>>> import numpy as np
>>> from numpy import linalg as LA
>>> np.set_printoptions(precision=2, suppress=True, linewidth=200)
>>> def tidy(a):
...     return np.round(a, 2) + 0
... 
>>> K = np.load("w.npy")
>>> K
array([[ 2,  0,  0,  0],
       [-4,  0,  0,  0],
       [-2,  0,  0,  0],
       [ 1,  3,  0, -5]])
>>> ang = np.radians(22)
>>> Rm = np.eye(4)
>>> Rm[3, 3] = Rm[1, 1] = np.cos(ang)
>>> Rm[3, 1], Rm[1, 3] = -np.sin(ang), np.sin(ang)
>>> print(tidy(Rm))
[[ 1.    0.    0.    0.  ]
 [ 0.    0.93  0.    0.37]
 [ 0.    0.    1.    0.  ]
 [ 0.   -0.37  0.    0.93]]
>>> M2 = K @ Rm.T
>>> np.allclose(K @ K.T, M2 @ M2.T)
True
>>> print(np.allclose(LA.norm(K, axis=1), LA.norm(M2, axis=1)))
True
>>> print(tidy(np.abs(M2 - K).max(axis=0)))
[0.   2.09 0.   0.76]
>>> np.argsort(-LA.norm(K, axis=0).round(6), kind="stable")[:3]
array([0, 3, 1])
>>> LA.matrix_rank(K, rtol=0.1)
np.int64(2)
>>> m1 = np.loadtxt("arr.csv", delimiter=",")
>>> m1
array([[-2.89,  0.41, -1.18, -3.49, -1.93,  3.95],
       [-2.52, -1.12,  0.37, -1.9 , -1.43,  4.03],
       [-0.84,  2.42,  2.96, -4.98,  2.64, -2.16],
       [-1.69, -0.85, -0.29, -3.83, -4.49,  3.28],
       [-0.59,  2.72,  3.94, -5.36,  3.67,  1.14],
       [-3.06, -1.18, -1.9 , -2.64, -1.54,  3.6 ],
       [-2.17, -2.64, -0.98, -3.28, -3.86,  4.39],
       [-2.07,  3.29,  3.63, -4.78,  3.32, -2.35],
       [-1.74,  2.51,  3.35, -4.65,  2.8 ,  0.75],
       [-1.98, -0.77,  1.45, -1.05, -4.93,  3.49],
       [ 0.41,  0.24,  3.96, -4.09,  2.74, -0.39],
       [ 0.2 ,  1.48,  3.37, -3.5 ,  4.88, -3.  ]])
>>> Ac = (m1 - m1.mean(axis=0)) / m1.std(axis=0)
>>> np.argwhere(np.abs(Ac) > 2)
array([[9, 3]])
>>> c = LA.lstsq(np.delete(Ac, 2, axis=1), Ac[:, 2])[0]
>>> tidy(1 - np.var(Ac[:, 2] - np.delete(Ac, 2, axis=1) @ c))
np.float64(0.89)
>>> M2 = np.c_[m1[:, :3] @ np.array([[1, -3, 2], [-2, -2, 1], [2, 1, 1]]), np.array([-4, -5, 1, -5, -5, 4, 0, 3, 5, -1, -3, -1])]
>>> tidy(M2)
array([[-6.07,  6.67, -6.55, -4.  ],
       [ 0.46, 10.17, -5.79, -5.  ],
       [ 0.24,  0.64,  3.7 ,  1.  ],
       [-0.57,  6.48, -4.52, -5.  ],
       [ 1.85,  0.27,  5.48, -5.  ],
       [-4.5 ,  9.64, -9.2 ,  4.  ],
       [ 1.15, 10.81, -7.96,  0.  ],
       [-1.39,  3.26,  2.78,  3.  ],
       [-0.06,  3.55,  2.38,  5.  ],
       [ 2.46,  8.93, -3.28, -1.  ],
       [ 7.85,  2.25,  5.02, -3.  ],
       [ 3.98, -0.19,  5.25, -1.  ]])
>>> LA.matrix_rank(np.c_[m1, M2])
np.int64(7)
>>> tidy(LA.norm(LA.qr(m1)[0].T @ M2, axis=0) ** 2 / ((M2 ** 2).sum(axis=0) + 1e-12))
array([1.  , 1.  , 1.  , 0.45])
>>> tidy(LA.norm(M2 - m1 @ LA.lstsq(m1, M2)[0], axis=0))
array([0.  , 0.  , 0.  , 9.19])
>>> print(tidy(LA.lstsq(m1, M2[:, 0])[0]))
[ 1. -2.  2.  0.  0.  0.]
>>> LA.matrix_rank(M2)
np.int64(4)
>>> z = m1[:, 1] > np.median(m1[:, 1])
>>> r0 = m1[z].mean(axis=0) - m1[~z].mean(axis=0)
>>> tidy(r0)
array([ 0.51,  3.19,  2.24, -1.66,  4.81, -3.34])
>>> r0, g = m1[0], m1[5]
>>> tidy(r0 @ r0)
np.float64(41.42)
>>> pr = (r0 @ g) / (r0 @ r0) * r0
>>> print(tidy((g - pr) @ r0))
0.0
>>> cov = np.cov(m1, rowvar=False)
>>> print(cov.shape)
(6, 6)
>>> tidy(np.median(m1, axis=0))
array([-1.86,  0.32,  2.2 , -3.66,  0.61,  2.21])
>>> tidy(m1.std(axis=0))
array([1.09, 1.83, 2.14, 1.23, 3.39, 2.66])
>>> mat = np.loadtxt("data.csv", delimiter=",")
>>> mat
array([[-0.33,  1.44,  1.83, -2.95, -1.99, -0.29, -1.1 ,  0.19],
       [-0.12, -0.6 , -0.03, -0.63,  0.48,  1.8 , -1.91, -0.45],
       [-0.72, -0.96, -0.2 ,  0.74,  0.22,  0.44,  0.37, -0.72],
       [-0.73, -0.78, -0.2 ,  1.32, -0.06, -0.81,  1.82, -0.54],
       [-1.  ,  0.24,  0.59, -0.99, -0.76,  1.12, -1.  , -0.55],
       [-0.71, -1.08,  2.03, -2.33, -1.49, -0.55, -0.35, -0.97],
       [-1.25, -1.74,  0.49, -0.47, -0.04,  1.63, -1.07, -1.47],
       [ 0.45, -1.2 ,  0.26,  0.12,  0.25, -1.03,  0.75, -0.2 ]])
>>> # rows and columns are dependent
>>> x0 = np.array([5, -5, 2, -1, 5, -2, -3, 3])
>>> mat @ np.eye(8)[6]
array([-1.1 , -1.91,  0.37,  1.82, -1.  , -0.35, -1.07,  0.75])
>>> tidy((mat * x0).sum(axis=1))
array([-7.74,  6.15, -2.99, -7.23, -8.72,  0.03, -0.76,  9.11])
>>> tidy(np.einsum("ij,j->i", mat, x0))
array([-7.74,  6.15, -2.99, -7.23, -8.72,  0.03, -0.76,  9.11])
>>> np.sign((mat @ x0).round(6))
array([-1.,  1., -1., -1., -1.,  1., -1.,  1.])
>>> tidy(mat @ x0)
array([-7.74,  6.15, -2.99, -7.23, -8.72,  0.03, -0.76,  9.11])
>>> print(LA.norm(mat @ x0) <= LA.norm(mat, 2) * LA.norm(x0) + 1e-9)
True
>>> print(tidy(mat @ np.ones(8)))
[-3.2  -1.46 -0.83  0.02 -2.35 -5.45 -3.92 -0.6 ]
>>> M2 = mat / np.sqrt((mat ** 2).mean(axis=1, keepdims=True))
>>> LA.matrix_rank(M2) == LA.matrix_rank(mat)
np.True_
>>> LA.matrix_rank(mat - mat.mean(axis=1, keepdims=True))
np.int64(4)
>>> tidy(LA.norm(M2, axis=1))
array([2.83, 2.83, 2.83, 2.83, 2.83, 2.83, 2.83, 2.83])
